$ ipython --no-banner

In [1]: import numpy as np

In [2]: from numpy import linalg as LA

In [3]: np.set_printoptions(suppress=True, linewidth=120)

In [4]: rnd = lambda a: np.round(a, 2) + 0

In [5]: m1 = np.load("case8.npy")

In [6]: print(m1)
[[-1  2 -2  1]
 [ 0 -1  2  2]
 [ 0  0  0  0]
 [ 0  0  0  0]
 [-1  2 -2  1]
 [ 0  0  0  0]
 [-1  2 -2  1]
 [ 0  2 -1  2]
 [ 0 -1  2  2]
 [ 0  0  0  0]
 [-1  2 -2  1]
 [ 0  0  0  0]
 [ 1  0 -1  2]
 [ 0  2 -1  2]
 [ 0  1  1  4]
 [-2  1  1  1]
 [ 0 -1  2  2]
 [ 0  0  0  0]
 [-1  2 -2  1]]

In [7]: hat = m1 @ LA.solve(m1.T @ m1, m1.T)

In [8]: print(np.allclose(hat @ hat, hat))
True

In [9]: print(rnd(hat @ m1[:, 3]))
[1. 2. 0. 0. 1. 0. 1. 2. 2. 0. 1. 0. 2. 2. 4. 1. 2. 0. 1.]

In [10]: print(LA.matrix_rank(np.eye(19) - hat))
15

In [11]: print(rnd(LA.eigvalsh(hat)))
[0. 0. 0. 0. 0. 0. 0. 0. 0. 0. 0. 0. 0. 0. 0. 1. 1. 1. 1.]

In [12]: d = LA.norm(m1[:, None] - m1[None], axis=-1)

In [13]: print(d[3].round(6).argsort(kind="stable")[:4])
[2 3 5 9]

In [14]: print(np.flatnonzero(d[3] < d.mean() / 2))
[ 2  3  5  9 11 17]

In [15]: print(rnd(LA.norm(m1 - m1.mean(axis=0), axis=1)))
[2.29 2.96 1.41 1.41 2.29 1.41 2.29 1.76 2.96 1.41 2.29 1.41 1.86 1.76 3.14 2.13 2.96 1.41 2.29]

In [16]: print(np.unravel_index(d.round(6).argmax(), d.shape))
(np.int64(0), np.int64(1))

In [17]: print(d.shape)
(19, 19)

In [18]: Ac = m1 - m1.mean(axis=0)

In [19]: vecs = LA.svd(Ac)[2][:3]

In [20]: other = Ac - Ac @ vecs.T @ vecs

In [21]: print(rnd((Ac @ vecs.T).std(axis=0)))
[1.74 1.07 0.65]
